% ipython --no-banner

In [1]: import numpy as np

In [2]: np.set_printoptions(precision=2, suppress=True, linewidth=100)

In [3]: K = np.load("run4.npy")

In [4]: K
Out[4]: 
array([[1.  , 0.  , 0.  , 0.  ],
       [0.  , 0.67, 0.33, 0.  ],
       [0.  , 0.  , 0.5 , 0.5 ],
       [0.  , 0.33, 0.  , 0.67]])

In [5]: round(float(np.einsum("ij,ji->", K, K)), 2)
Out[5]: 2.15

In [6]: K @ K
Out[6]: 
array([[1.  , 0.  , 0.  , 0.  ],
       [0.  , 0.45, 0.39, 0.17],
       [0.  , 0.17, 0.25, 0.58],
       [0.  , 0.44, 0.11, 0.45]])

In [7]: (K != 0).astype(int)
Out[7]: 
array([[1, 0, 0, 0],
       [0, 1, 1, 0],
       [0, 0, 1, 1],
       [0, 1, 0, 1]])

In [8]: out = K / np.sqrt((K ** 2).mean(axis=1, keepdims=True))

In [9]: np.linalg.matrix_rank(out) == np.linalg.matrix_rank(K)
Out[9]: np.True_

In [10]: np.linalg.norm(out, axis=1)
Out[10]: array([2., 2., 2., 2.])

In [11]: out[3]
Out[11]: array([0.  , 0.88, 0.  , 1.79])

In [12]: np.linalg.matrix_rank(K - K.mean(axis=1, keepdims=True))
Out[12]: np.int64(3)

In [13]: A = np.load("test18.npy")

In [14]: A
Out[14]: 
array([[1, 0, 0],
       [1, 1, 0],
       [1, 1, 1]])

In [15]: G = A.T @ A

In [16]: np.linalg.eigvalsh(G)[::-1]
Out[16]: array([5.05, 0.64, 0.31])

In [17]: np.linalg.svd(A, compute_uv=False) ** 2
Out[17]: array([5.05, 0.64, 0.31])

In [18]: np.trace(G), (A ** 2).sum()
Out[18]: (np.int64(6), np.int64(6))

In [19]: np.allclose(G, G.T)
Out[19]: True

In [20]: x0 = np.array([0, -3, -3])

In [21]: h1 = np.maximum(A @ x0, 0)

In [22]: np.tanh(A @ x0)
Out[22]: array([ 0., -1., -1.])

In [23]: np.flatnonzero(h1 > 1e-9)
Out[23]: array([], dtype=int64)

In [24]: np.maximum(A @ (3 * x0), 0)
Out[24]: array([0, 0, 0])

In [25]: np.maximum(A @ x0, 0) - np.maximum(-A @ x0, 0)
Out[25]: array([ 0, -3, -6])

In [26]: rng = np.random.default_rng(46)

In [27]: z = rng.permutation(3)

In [28]: out = A[:, z] * rng.choice([-1, 1], 3)

In [29]: out
Out[29]: 
array([[ 1,  0,  0],
       [ 1, -1,  0],
       [ 1, -1, -1]])

In [30]: U, _, vt = np.linalg.svd(A.T @ out)

In [31]: np.round(np.linalg.lstsq(A, out)[0], 2) + 0
Out[31]: 
array([[ 1.,  0.,  0.],
       [ 0., -1.,  0.],
       [ 0.,  0., -1.]])

In [32]: z
Out[32]: array([0, 1, 2])

In [33]: U, s, vt = np.linalg.svd(A, full_matrices=False)

In [34]: np.allclose(U * s @ vt, A)
Out[34]: True

In [35]: np.round(vt @ vt.T, 2) + 0
Out[35]: 
array([[1., 0., 0.],
       [0., 1., 0.],
       [0., 0., 1.]])

In [36]: np.abs(vt[0])
Out[36]: array([0.74, 0.59, 0.33])

In [37]: np.round(U.T @ U, 2) + 0
Out[37]: 
array([[1., 0., 0.],
       [0., 1., 0.],
       [0., 0., 1.]])

In [38]: U.shape, s.shape, vt.shape
Out[38]: ((3, 3), (3,), (3, 3))

In [39]: (s > 1e-8).sum()
Out[39]: np.int64(3)

In [40]: out = A / np.linalg.norm(A, axis=1, keepdims=True)

In [41]: G = out @ out.T

In [42]: np.argwhere(np.triu(np.abs(G) > 0.95, 1))
Out[42]: array([], shape=(0, 2), dtype=int64)

In [43]: np.linalg.norm(out, axis=1)
Out[43]: array([1., 1., 1.])

In [44]: G
Out[44]: 
array([[1.  , 0.71, 0.58],
       [0.71, 1.  , 0.82],
       [0.58, 0.82, 1.  ]])
